% ipython --no-banner

In [1]: import numpy as np

In [2]: from numpy import linalg as LA

In [3]: np.set_printoptions(suppress=True, linewidth=120)

In [4]: m1 = np.load("x.npy")

In [5]: m1
Out[5]: 
array([[0, 1, 0],
       [0, 0, 1],
       [1, 0, 0]])

In [6]: proj = np.triu(np.array([[2, 1, 0], [0, 1, 0], [0, 1, 1]]), 1) + np.eye(3)

In [7]: B = proj @ m1 @ LA.inv(proj)

In [8]: np.round(np.poly(B), 2)
Out[8]: array([ 1.,  0.,  0., -1.])

In [9]: proj @ m1 - m1 @ proj
Out[9]: 
array([[ 0.,  0.,  1.],
       [ 0.,  0.,  0.],
       [ 0., -1.,  0.]])

In [10]: W0 = np.load("test17.npy")

In [11]: W0
Out[11]: 
array([[ 0,  0,  0, -5],
       [ 0, -2,  0,  0],
       [ 0,  0,  3,  0],
       [-4,  0,  0,  0]])

In [12]: np.round(LA.svd(m1, compute_uv=False), 2)
Out[12]: array([1., 1., 1.])

In [13]: m1.T @ m1
Out[13]: 
array([[1, 0, 0],
       [0, 1, 0],
       [0, 0, 1]])

In [14]: m1[:, 1] @ m1[:, 2]
Out[14]: np.int64(0)

In [15]: m1 @ m1.T
Out[15]: 
array([[1, 0, 0],
       [0, 1, 0],
       [0, 0, 1]])

In [16]: np.round(LA.norm(m1, axis=0), 2)
Out[16]: array([1., 1., 1.])

In [17]: f, v = W0[1], W0[0]

In [18]: f @ f
Out[18]: np.int64(4)

In [19]: pr = (f @ v) / (f @ f) * f

In [20]: pr
Out[20]: array([ 0., -0.,  0.,  0.])

In [21]: (v - pr) @ f
Out[21]: np.float64(0.0)

In [22]: round(float(LA.det(W0)), 2)
Out[22]: 120.0

In [23]: np.flatnonzero(LA.matrix_power((W0 != 0) + (W0.T != 0) + np.eye(4), 4)[1])
Out[23]: array([1])

In [24]: (LA.matrix_power((W0 != 0) + (W0.T != 0) + np.eye(4), 4) > 0).astype(int)
Out[24]: 
array([[1, 0, 0, 1],
       [0, 1, 0, 0],
       [0, 0, 1, 0],
       [1, 0, 0, 1]])

In [25]: rng = np.random.default_rng(391642)

In [26]: labels = rng.permutation(4)

In [27]: labels
Out[27]: array([0, 1, 3, 2])

In [28]: B = W0[labels][:, labels]

In [29]: np.allclose(B, W0)
Out[29]: False

In [30]: K = np.load("run7.npy")

In [31]: K
Out[31]: 
array([[ 0,  0,  0,  5, -3, -4,  0],
       [ 0,  0,  0,  0,  0,  0,  0],
       [ 0,  0,  0,  0,  0,  0,  0],
       [ 0,  0,  8,  0,  5,  0,  0],
       [-1,  0,  0,  0,  0, -1,  0],
       [-7, -2, -9,  0, -2,  0, -6]])

In [32]: r = LA.matrix_rank(K)

In [33]: r
Out[33]: np.int64(4)

In [34]: N = LA.svd(K)[2][r:].T

In [35]: N.shape
Out[35]: (7, 3)

In [36]: [int(LA.matrix_rank(K[:i])) for i in range(1, len(K) + 1)]
Out[36]: [1, 1, 1, 2, 3, 4]

In [37]: [int(LA.matrix_rank(K[:, :j + 1])) for j in range(7)]
Out[37]: [1, 2, 3, 4, 4, 4, 4]

In [38]: np.round(K @ N, 2) + 0
Out[38]: 
array([[0., 0., 0.],
       [0., 0., 0.],
       [0., 0., 0.],
       [0., 0., 0.],
       [0., 0., 0.],
       [0., 0., 0.]])

In [39]: LA.matrix_rank(K.T @ K), LA.matrix_rank(K @ K.T)
Out[39]: (np.int64(4), np.int64(4))

In [40]: X = np.load("arr.npy")

In [41]: X
Out[41]: 
array([[-1.8 , -0.6 , -0.8 , -7.15],
       [-2.4 ,  0.  ,  0.3 , -9.62],
       [-1.3 ,  2.9 , -0.1 , -5.21],
       [ 0.1 , -1.2 , -0.3 ,  0.39],
       [ 1.4 , -0.7 , -0.1 ,  5.65],
       [ 0.7 , -1.7 , -0.8 ,  2.93],
       [-0.4 ,  0.2 ,  0.1 , -1.58],
       [ 0.3 , -0.9 ,  1.1 ,  1.2 ],
       [-0.1 ,  0.  , -1.1 , -0.56],
       [ 0.1 ,  1.1 ,  0.5 ,  0.26],
       [-0.6 , -0.7 , -1.5 , -2.46],
       [-0.6 ,  1.3 ,  1.3 , -2.31],
       [-0.3 , -0.7 ,  0.8 , -1.26],
       [-1.6 , -1.3 , -0.3 , -6.27],
       [ 0.9 , -1.5 , -1.3 ,  3.75],
       [ 0.1 ,  1.4 ,  0.2 ,  0.23],
       [ 0.7 , -0.6 ,  0.1 ,  2.85],
       [-0.2 , -1.7 , -0.5 , -0.72],
       [ 0.  ,  1.1 ,  1.1 ,  0.05],
       [ 0.6 , -0.4 , -0.4 ,  2.46],
       [-0.4 , -0.3 , -0.2 , -1.7 ],
       [ 0.3 ,  1.1 , -0.4 ,  1.47],
       [-1.6 , -0.3 ,  0.5 , -6.57],
       [-0.1 ,  0.2 , -0.7 , -0.31],
       [-0.6 , -0.6 , -0.2 , -2.42],
       [ 2.7 ,  0.9 , -0.5 , 10.81],
       [ 1.  ,  0.8 , -1.  ,  4.03],
       [ 0.8 ,  1.3 ,  0.4 ,  3.09],
       [-0.9 , -0.8 ,  1.  , -3.6 ],
       [-1.8 ,  0.3 , -0.3 , -7.24],
       [ 0.2 ,  0.1 , -0.4 ,  0.71],
       [-0.2 ,  0.9 , -0.5 , -0.92],
       [ 0.9 , -0.9 ,  0.  ,  3.7 ]])

In [42]: left, sig, vt = LA.svd(X, full_matrices=False)

In [43]: np.round(vt @ vt.T, 2) + 0
Out[43]: 
array([[1., 0., 0., 0.],
       [0., 1., 0., 0.],
       [0., 0., 1., 0.],
       [0., 0., 0., 1.]])

In [44]: sig.round(2)
Out[44]: array([24.7 ,  6.14,  3.77,  0.13])

In [45]: np.round(np.abs(vt[0]), 2) + 0
Out[45]: array([0.24, 0.  , 0.02, 0.97])

In [46]: left.shape, sig.shape, vt.shape
Out[46]: ((33, 4), (4,), (4, 4))

In [47]: np.round(sig / sig[0], 2)
Out[47]: array([1.  , 0.25, 0.15, 0.01])

In [48]: proj = X @ LA.solve(X.T @ X, X.T)

In [49]: np.round(LA.eigvalsh(proj), 2) + 0
Out[49]: 
array([0., 0., 0., 0., 0., 0., 0., 0., 0., 0., 0., 0., 0., 0., 0., 0., 0., 0., 0., 0., 0., 0., 0., 0., 0., 0., 0., 0.,
       0., 1., 1., 1., 1.])

In [50]: labels = X[:, 3] > np.median(X[:, 3])

In [51]: f = X[labels].mean(axis=0) - X[~labels].mean(axis=0)

In [52]: ((X - X.mean(axis=0)) @ f > 0).astype(int)
Out[52]: array([0, 0, 0, 1, 1, 1, 0, 1, 0, 1, 0, 0, 0, 0, 1, 1, 1, 0, 1, 1, 0, 1, 0, 1, 0, 1, 1, 1, 0, 0, 1, 0, 1])

In [53]: LA.cond(X) > 100
Out[53]: np.True_

In [54]: np.argsort(-LA.norm(X, axis=0).round(6), kind="stable")[:3]
Out[54]: array([3, 1, 0])

In [55]: basis = X[[9, 21]].astype(float)

In [56]: for _ in range(6):
    ...:     labels = LA.norm(X[:, None] - basis, axis=-1).argmin(axis=1)
    ...:     basis = np.array([X[labels == j].mean(axis=0) for j in range(2)])
    ...: 

In [57]: labels
Out[57]: array([0, 0, 0, 1, 1, 1, 0, 1, 0, 1, 0, 0, 0, 0, 1, 1, 1, 0, 1, 1, 0, 1, 0, 0, 0, 1, 1, 1, 0, 0, 1, 0, 1])

In [58]: np.abs(basis[1] - basis[0]).argmax()
Out[58]: np.int64(3)

In [59]: np.round(basis[1] - basis[0], 2)
Out[59]: array([1.55, 0.06, 0.02, 6.25])

In [60]: arr = np.array([[3.0, 0.0, 0.0, 0.0, 0.0],
    ...:     [0.0, -1.0, 3.0, -2.0, 3.0],
    ...:     [0.0, 3.0, -3.0, 2.0, -1.0],
    ...:     [0.0, -1.0, 2.0, -2.0, 2.0],
    ...:     [0.0, 3.0, -2.0, -3.0, 1.0]])

In [61]: # 2 blocks once reordered

In [62]: round(np.log10(LA.cond(arr)))
Out[62]: 2

In [63]: np.argsort(-LA.norm(arr, axis=0).round(6), kind="stable")[:3]
Out[63]: array([2, 3, 1])

In [64]: LA.matrix_rank(arr, rtol=0.1)
Out[64]: np.int64(4)

In [65]: [round(float(x), 2) for x in LA.svd(arr, compute_uv=False)[:3]]
Out[65]: [7.42, 4.96, 3.0]

In [66]: f = np.array([-2, 0, -2, -1, 1])

In [67]: B = arr + np.outer(f, np.eye(5)[4])

In [68]: LA.matrix_rank(LA.inv(B) - LA.inv(arr), tol=1e-8)
Out[68]: np.int64(1)

In [69]: B
Out[69]: 
array([[ 3.,  0.,  0.,  0., -2.],
       [ 0., -1.,  3., -2.,  3.],
       [ 0.,  3., -3.,  2., -3.],
       [ 0., -1.,  2., -2.,  1.],
       [ 0.,  3., -2., -3.,  2.]])

In [70]: round(LA.det(B) / LA.det(arr), 2), round(float(1 + LA.solve(arr, f)[4]), 2)
Out[70]: (np.float64(-7.0), -7.0)

In [71]: x = np.array([3, 5, 2, 3, 0])

In [72]: rhs = arr @ x

In [73]: rhs
Out[73]: array([ 9., -5., 15., -7.,  2.])

In [74]: np.round(LA.solve(arr, rhs), 2) + 0
Out[74]: array([3., 5., 2., 3., 0.])

In [75]: np.round(LA.solve(arr, arr[:, 1]), 2) + 0
Out[75]: array([0., 1., 0., 0., 0.])

In [76]: np.round(LA.solve(arr.T, arr[3]), 2)
Out[76]: array([ 0.,  0.,  0.,  1., -0.])

In [77]: arr.mean(axis=0)
Out[77]: array([ 0.6,  0.8,  0. , -1. ,  1. ])

In [78]: arr.sum(axis=0)
Out[78]: array([ 3.,  4.,  0., -5.,  5.])

In [79]: np.round(LA.svd(arr, compute_uv=False), 2)
Out[79]: array([7.42, 4.96, 3.  , 1.55, 0.11])

In [80]: def softmax(z):
    ...:     e = np.exp(z - z.max(axis=-1, keepdims=True))
    ...:     return e / e.sum(axis=-1, keepdims=True)
    ...: 

In [81]: np.round(softmax(arr[2] + 3), 2) + 0
Out[81]: array([0.03, 0.7 , 0.  , 0.26, 0.01])

In [82]: S = arr @ arr.T / np.sqrt(5)

In [83]: np.round(softmax(S), 2) + 0
Out[83]: 
array([[0.93, 0.02, 0.02, 0.02, 0.02],
       [0.  , 0.94, 0.  , 0.06, 0.  ],
       [0.  , 0.  , 1.  , 0.  , 0.  ],
       [0.  , 0.86, 0.  , 0.14, 0.  ],
       [0.  , 0.  , 0.  , 0.  , 1.  ]])
